% python3 -q
>>> import numpy as np
>>> import numpy.linalg as la
>>> np.set_printoptions(precision=2, suppress=True, linewidth=140)
>>> rng = np.random.default_rng(2941)
>>> t = rng.uniform(0, 2 * np.pi, 16)
>>> O, _ = la.qr(np.array([[0.7, -0.4], [0.8, -0.1], [0.9, 1.0]]))
>>> data = 3 * np.c_[np.cos(t), np.sin(t)] @ O.T
>>> data
array([[ 0.5 ,  1.07,  2.76],
       [ 2.03,  1.28, -1.8 ],
       [ 2.23,  1.58, -1.23],
       [ 1.08,  1.47,  2.38],
       [-2.2 , -1.53,  1.35],
       [ 0.96,  0.14, -2.84],
       [ 2.04,  1.95,  1.02],
       [ 2.16,  1.47, -1.47],
       [ 1.2 ,  0.36, -2.73],
       [ 1.17,  0.33, -2.74],
       [-2.06, -1.32,  1.74],
       [ 2.32,  1.88, -0.29],
       [ 2.31,  1.78, -0.7 ],
       [ 2.26,  1.96,  0.24],
       [-2.32, -1.85,  0.44],
       [-1.6 , -1.77, -1.81]])
>>> # rows and columns are dependent
>>> t = np.radians(15)
>>> r_ = np.eye(3)
>>> r_[1, 1] = r_[2, 2] = np.cos(t)
>>> r_[1, 2], r_[2, 1] = -np.sin(t), np.sin(t)
>>> r_
array([[ 1.  ,  0.  ,  0.  ],
       [ 0.  ,  0.97, -0.26],
       [ 0.  ,  0.26,  0.97]])
>>> A2 = data @ r_.T
>>> round(float(la.det(r_)), 2), round(float(np.trace(r_)), 2)
(1.0, 2.93)
>>> np.abs(A2 - data).max(axis=0)
array([0.  , 0.75, 0.5 ])
>>> np.allclose(la.norm(data, axis=1), la.norm(A2, axis=1))
True
>>> np.round(r_.T @ r_, 2) + 0
array([[1., 0., 0.],
       [0., 1., 0.],
       [0., 0., 1.]])
>>> round(float(r_[:, 1] @ r_[:, 2]), 2)
0.0
>>> Ac = data - data.mean(axis=0)
>>> V = la.svd(Ac)[2][:2]
>>> A2 = Ac - Ac @ V.T @ V
>>> np.diag(V.T @ V)
array([0.6 , 0.43, 0.97])
>>> np.round(A2.std(axis=0), 2) + 0
array([0., 0., 0.])
>>> F = np.array([[1, -1, -1, 1, -1, 1, 1, -1],
...     [1, -1, 1, -1, 1, -1, 1, -1],
...     [1, -1, -1, 1, 1, -1, -1, 1],
...     [1, 1, 1, 1, 1, 1, 1, 1]])
>>> A2 = F[0, 0] * F[1:] - np.outer(F[1:, 0], F[0])
>>> A2
array([[ 0,  0,  2, -2,  2, -2,  0,  0],
       [ 0,  0,  0,  0,  2, -2, -2,  2],
       [ 0,  2,  2,  0,  2,  0,  0,  2]])
>>> np.flatnonzero(~A2.round(6).any(axis=1))
array([], dtype=int64)
>>> J = np.loadtxt("block17.csv", delimiter=",")
>>> J
array([[ 0.54, -0.69,  0.  ],
       [ 0.69, -0.83,  0.  ],
       [-0.12,  0.17,  0.  ],
       [ 0.24, -0.33,  0.  ],
       [ 0.83, -0.94,  0.  ],
       [ 0.79, -0.91,  0.  ],
       [-0.12,  0.17,  0.  ],
       [-0.96,  0.99,  0.  ],
       [-0.62,  0.77,  0.  ],
       [-0.87,  0.95,  0.  ],
       [-0.24,  0.33,  0.  ],
       [-0.69,  0.83,  0.  ],
       [ 0.62, -0.77,  0.  ],
       [ 0.92, -0.98,  0.  ],
       [-0.12,  0.17,  0.  ],
       [-0.54,  0.69,  0.  ],
       [ 0.45, -0.59,  0.  ],
       [ 0.45, -0.59,  0.  ],
       [-0.35,  0.47,  0.  ],
       [-0.95,  0.99,  0.  ],
       [-0.54,  0.69,  0.  ],
       [-0.35,  0.47,  0.  ],
       [-0.74,  0.88,  0.  ],
       [-0.62,  0.77,  0.  ],
       [-0.45,  0.59,  0.  ],
       [ 0.97, -0.99,  0.  ]])
>>> Uu, sig, Vh = la.svd(J)
>>> np.argmax(sig[:-1] / (sig[1:] + 1e-6)) + 1
np.int64(2)
>>> A2 = Uu[:, :2] @ np.diag(sig[:2]) @ Vh[:2]
>>> A2
array([[ 0.54, -0.69,  0.  ],
       [ 0.69, -0.83,  0.  ],
       [-0.12,  0.17,  0.  ],
       [ 0.24, -0.33,  0.  ],
       [ 0.83, -0.94,  0.  ],
       [ 0.79, -0.91,  0.  ],
       [-0.12,  0.17,  0.  ],
       [-0.96,  0.99,  0.  ],
       [-0.62,  0.77,  0.  ],
       [-0.87,  0.95,  0.  ],
       [-0.24,  0.33,  0.  ],
       [-0.69,  0.83,  0.  ],
       [ 0.62, -0.77,  0.  ],
       [ 0.92, -0.98,  0.  ],
       [-0.12,  0.17,  0.  ],
       [-0.54,  0.69,  0.  ],
       [ 0.45, -0.59,  0.  ],
       [ 0.45, -0.59,  0.  ],
       [-0.35,  0.47,  0.  ],
       [-0.95,  0.99,  0.  ],
       [-0.54,  0.69,  0.  ],
       [-0.35,  0.47,  0.  ],
       [-0.74,  0.88,  0.  ],
       [-0.62,  0.77,  0.  ],
       [-0.45,  0.59,  0.  ],
       [ 0.97, -0.99,  0.  ]])
>>> la.matrix_rank(J, rtol=0.05)
np.int64(1)
>>> round(la.norm(J) ** 2 / la.norm(J, 2) ** 2, 2)
np.float64(1.0)
>>> np.round(la.norm(J[13], 1), 2), round(float(la.norm(J[13], np.inf)), 2)
(np.float64(1.9), 0.98)
>>> np.round(la.norm(J, 1), 2), np.round(la.norm(J, np.inf), 2)
(np.float64(17.55), np.float64(1.96))
>>> la.norm(J, axis=1)
array([0.88, 1.08, 0.21, 0.41, 1.25, 1.21, 0.21, 1.38, 0.99, 1.29, 0.41, 1.08, 0.99, 1.34, 0.21, 0.88, 0.74, 0.74, 0.59, 1.37, 0.88, 0.59,
       1.15, 0.99, 0.74, 1.39])
>>> round(J[13] @ J[17], 2)
np.float64(0.99)
>>> la.norm(J, axis=0)
array([3.2, 3.7, 0. ])
>>> np.round(la.norm(J, 2), 2)
np.float64(4.88)
>>> la.norm(J, axis=1).argmax()
np.int64(25)
>>> round(float(la.norm(J, "nuc")), 2)
5.1
>>> round(float(la.norm(data, 2) / la.norm(data)), 2)
0.82
>>> np.argsort(-la.norm(data, axis=0).round(6), kind="stable")[:3]
array([0, 2, 1])
>>> np.argsort(-la.norm(J, axis=0).round(6), kind="stable")[:3]
array([1, 0, 2])
>>> [round(float(x), 2) for x in la.svd(J, compute_uv=False)[:3]]
[4.88, 0.22, 0.0]
>>> np.round(la.norm(J, 2) / la.norm(J), 2)
np.float64(1.0)
>>> la.cond(J) > 100
np.True_
>>> m1 = np.load("run15.npy")
>>> m1
array([[-2, -3,  5],
       [-1,  4,  5],
       [ 1,  3,  4]])
>>> hat = np.triu(np.array([[1, 5, 0], [4, 4, 3], [2, 4, 5]]), 1) + np.eye(3)
>>> A2 = hat @ m1 @ la.inv(hat)
>>> np.trace(A2), np.trace(m1)
(np.float64(6.0), np.int64(6))
>>> hat @ m1 - m1 @ hat
array([[-5., 30., 34.],
       [ 3., 14.,  0.],
       [ 0., -5., -9.]])
>>> A2 = m1 + rng.integers(-2, 3, (3, 2)) @ rng.integers(-2, 3, (2, 3))
>>> A2
array([[ 4, -1,  9],
       [ 5,  6,  9],
       [-5,  1,  0]])
>>> np.round(la.svd(A2 - m1, compute_uv=False), 2) + 0
array([12.96,  0.  ,  0.  ])
>>> np.allclose(m1, m1.T)
False
>>> np.round(np.abs(la.eigvals(m1)).max(), 2)
np.float64(7.89)
>>> la.matrix_power(m1, 3)
array([[-38, -15,  85],
       [ -5, 232, 325],
       [ 17, 195, 244]])
>>> (m1 + m1.T) / 2
array([[-2., -2.,  3.],
       [-2.,  4.,  4.],
       [ 3.,  4.,  4.]])
>>> np.allclose(m1 @ m1.T, m1.T @ m1)
False
>>> np.round(la.det(m1), 2)
np.float64(-64.0)
>>> z = rng.integers(0, 2, 3)
>>> arr = (z[:, None] == z) * -3 + np.eye(3)
>>> arr
array([[-2., -3., -3.],
       [-3., -2., -3.],
       [-3., -3., -2.]])
>>> A2 = la.inv(arr)
>>> A2
array([[ 0.62, -0.37, -0.38],
       [-0.38,  0.62, -0.38],
       [-0.38, -0.38,  0.62]])
>>> la.inv(A2)
array([[-2., -3., -3.],
       [-3., -2., -3.],
       [-3., -3., -2.]])
>>> la.det(arr) * A2
array([[-5.,  3.,  3.],
       [ 3., -5.,  3.],
       [ 3.,  3., -5.]])
>>> np.round(la.det(arr) * la.det(A2), 2)
np.float64(1.0)
>>> ev, V = la.eigh(A2)
>>> x0 = np.array([0, -2, 3])
>>> V * np.maximum(ev, 0) @ V.T
array([[ 0.67, -0.33, -0.33],
       [-0.33,  0.67, -0.33],
       [-0.33, -0.33,  0.67]])
>>> round(float(x0 @ A2 @ x0), 2)
12.62
>>> V * np.abs(ev) @ V.T
array([[ 0.71, -0.29, -0.29],
       [-0.29,  0.71, -0.29],
       [-0.29, -0.29,  0.71]])
>>> la.eigvalsh(A2[1:, 1:])
array([0.25, 1.  ])
>>> round(float(x0 @ A2 @ x0 / (x0 @ x0)), 2), np.round(ev[0], 2), ev[-1]
(0.97, np.float64(-0.13), np.float64(1.0))
>>> f = np.array([3, -3, -3])
>>> A2 = arr + np.outer(f, np.eye(3)[1])
>>> la.matrix_rank(la.inv(A2) - la.inv(arr), tol=1e-8)
np.int64(1)
>>> la.matrix_rank(A2 - arr)
np.int64(1)
>>> X = np.array([[0.0, 0.0, 0.0, 1.0],
...     [0.0, 0.0, 0.0, -1.0],
...     [0.0, 0.0, 0.0, 1.0],
...     [1.0, -1.0, 1.0, 0.0]])
>>> X
array([[ 0.,  0.,  0.,  1.],
       [ 0.,  0.,  0., -1.],
       [ 0.,  0.,  0.,  1.],
       [ 1., -1.,  1.,  0.]])
>>> Uu, sig, Vh = la.svd(X)
>>> V = Vh[:(sig > 1e-8).sum()]
>>> x0 = X[1] + 2 * X[3] + rng.integers(2) * np.eye(4)[2]
>>> x0
array([ 2., -2.,  2., -1.])
>>> V.T @ V
array([[ 0.33, -0.33,  0.33,  0.  ],
       [-0.33,  0.33, -0.33,  0.  ],
       [ 0.33, -0.33,  0.33,  0.  ],
       [ 0.  ,  0.  ,  0.  ,  1.  ]])
>>> np.allclose(V.T @ V @ x0, x0)
True
>>> np.diag(V.T @ V)
array([0.33, 0.33, 0.33, 1.  ])
>>> def softmax(z):
...     e = np.exp(z - z.max(axis=-1, keepdims=True))
...     return e / e.sum(axis=-1, keepdims=True)
... 
>>> softmax(X).sum(axis=1)
array([1., 1., 1., 1.])
>>> softmax(X[2])
array([0.17, 0.17, 0.17, 0.48])
>>> np.round(softmax(10 * X[2]), 2) + 0
array([0., 0., 0., 1.])
>>> att = X @ X.T / np.sqrt(4)
>>> softmax(att)
array([[0.34, 0.12, 0.34, 0.2 ],
       [0.16, 0.43, 0.16, 0.26],
       [0.34, 0.12, 0.34, 0.2 ],
       [0.13, 0.13, 0.13, 0.6 ]])
>>> round(float(la.norm(X, 2) / la.norm(X)), 2)
0.71
>>> [round(float(x), 2) for x in la.svd(X, compute_uv=False)[:3]]
[1.73, 1.73, 0.0]
>>> la.matrix_rank(X, rtol=0.1)
np.int64(2)
>>> J @ la.pinv(J) @ J
array([[ 0.54, -0.69,  0.  ],
       [ 0.69, -0.83,  0.  ],
       [-0.12,  0.17,  0.  ],
       [ 0.24, -0.33,  0.  ],
       [ 0.83, -0.94,  0.  ],
       [ 0.79, -0.91,  0.  ],
       [-0.12,  0.17,  0.  ],
       [-0.96,  0.99,  0.  ],
       [-0.62,  0.77,  0.  ],
       [-0.87,  0.95,  0.  ],
       [-0.24,  0.33,  0.  ],
       [-0.69,  0.83,  0.  ],
       [ 0.62, -0.77,  0.  ],
       [ 0.92, -0.98,  0.  ],
       [-0.12,  0.17,  0.  ],
       [-0.54,  0.69,  0.  ],
       [ 0.45, -0.59,  0.  ],
       [ 0.45, -0.59,  0.  ],
       [-0.35,  0.47,  0.  ],
       [-0.95,  0.99,  0.  ],
       [-0.54,  0.69,  0.  ],
       [-0.35,  0.47,  0.  ],
       [-0.74,  0.88,  0.  ],
       [-0.62,  0.77,  0.  ],
       [-0.45,  0.59,  0.  ],
       [ 0.97, -0.99,  0.  ]])
>>> np.allclose(J[:-1].T @ la.lstsq(J[:-1].T, J[-1])[0], J[-1])
True
>>> np.round(np.trace(la.pinv(J) @ J), 2)
np.float64(2.0)
>>> la.lstsq(J[:-1].T, J[-1])[2]
np.int32(2)
>>> np.abs(np.diag(la.qr(J)[1])) > 1e-9
array([ True,  True, False])
